% ipython --no-banner

In [1]: import numpy as np

In [2]: np.set_printoptions(precision=2, suppress=True, linewidth=100, sign=" ")

In [3]: tidy = lambda a: np.round(a, 2) + 0

In [4]: A = np.array([[-5, 9, 7], [-3, -6, -6], [6, 8, 0], [1, 3, -7]])

In [5]: A
Out[5]: 
array([[-5,  9,  7],
       [-3, -6, -6],
       [ 6,  8,  0],
       [ 1,  3, -7]])

In [6]: hat = A @ np.linalg.solve(A.T @ A, A.T)

In [7]: np.linalg.matrix_rank(np.eye(4) - hat)
Out[7]: np.int64(1)

In [8]: tidy(hat)
Out[8]: 
array([[ 0.98, -0.1 , -0.07,  0.06],
       [-0.1 ,  0.52, -0.37,  0.32],
       [-0.07, -0.37,  0.71,  0.25],
       [ 0.06,  0.32,  0.25,  0.79]])

In [9]: np.trace(hat)
Out[9]: np.float64(3.0)

In [10]: tidy((np.eye(4) - hat) @ A)
Out[10]: 
array([[ 0.,  0.,  0.],
       [ 0.,  0.,  0.],
       [ 0.,  0.,  0.],
       [ 0.,  0.,  0.]])

In [11]: tidy(np.linalg.eigvalsh(hat))
Out[11]: array([ 0.,  1.,  1.,  1.])

In [12]: tidy(np.diag(hat))
Out[12]: array([ 0.98,  0.52,  0.71,  0.79])

In [13]: q, Rm = np.linalg.qr(A)

In [14]: np.allclose(Rm.T @ Rm, A.T @ A)
Out[14]: True

In [15]: tidy(q @ Rm)
Out[15]: 
array([[-5.,  9.,  7.],
       [-3., -6., -6.],
       [ 6.,  8.,  0.],
       [ 1.,  3., -7.]])

In [16]: tidy(np.trace(q @ q.T))
Out[16]: np.float64(3.0)

In [17]: tidy(q.T @ q)
Out[17]: 
array([[ 1.,  0.,  0.],
       [ 0.,  1.,  0.],
       [ 0.,  0.,  1.]])

In [18]: tidy(abs(Rm[0, 0])), tidy(np.linalg.norm(A[:, 0]))
Out[18]: (np.float64(8.43), np.float64(8.43))

In [19]: m1 = np.array([[1, -1, 1, -1, -1, 1, -1, 1],
    ...:     [1, -1, 1, -1, 1, -1, 1, -1],
    ...:     [1, -1, -1, 1, 1, -1, -1, 1]])

In [20]: r0, r1 = m1[2], m1[1]

In [21]: r0 @ r0
Out[21]: np.int64(8)

In [22]: r0 @ r1
Out[22]: np.int64(0)

In [23]: pr = (r0 @ r1) / (r0 @ r0) * r0

In [24]: np.outer(r0, r1)
Out[24]: 
array([[ 1, -1,  1, -1,  1, -1,  1, -1],
       [-1,  1, -1,  1, -1,  1, -1,  1],
       [-1,  1, -1,  1, -1,  1, -1,  1],
       [ 1, -1,  1, -1,  1, -1,  1, -1],
       [ 1, -1,  1, -1,  1, -1,  1, -1],
       [-1,  1, -1,  1, -1,  1, -1,  1],
       [-1,  1, -1,  1, -1,  1, -1,  1],
       [ 1, -1,  1, -1,  1, -1,  1, -1]])

In [25]: pr
Out[25]: array([ 0., -0., -0.,  0.,  0., -0., -0.,  0.])

In [26]: U, s, Vt = np.linalg.svd(m1, full_matrices=False)

In [27]: tidy(s)
Out[27]: array([ 2.83,  2.83,  2.83])

In [28]: tidy(U.T @ U)
Out[28]: 
array([[ 1.,  0.,  0.],
       [ 0.,  1.,  0.],
       [ 0.,  0.,  1.]])

In [29]: tidy(np.sqrt((s ** 2).sum())), tidy(np.linalg.norm(m1))
Out[29]: (np.float64(4.9), np.float64(4.9))
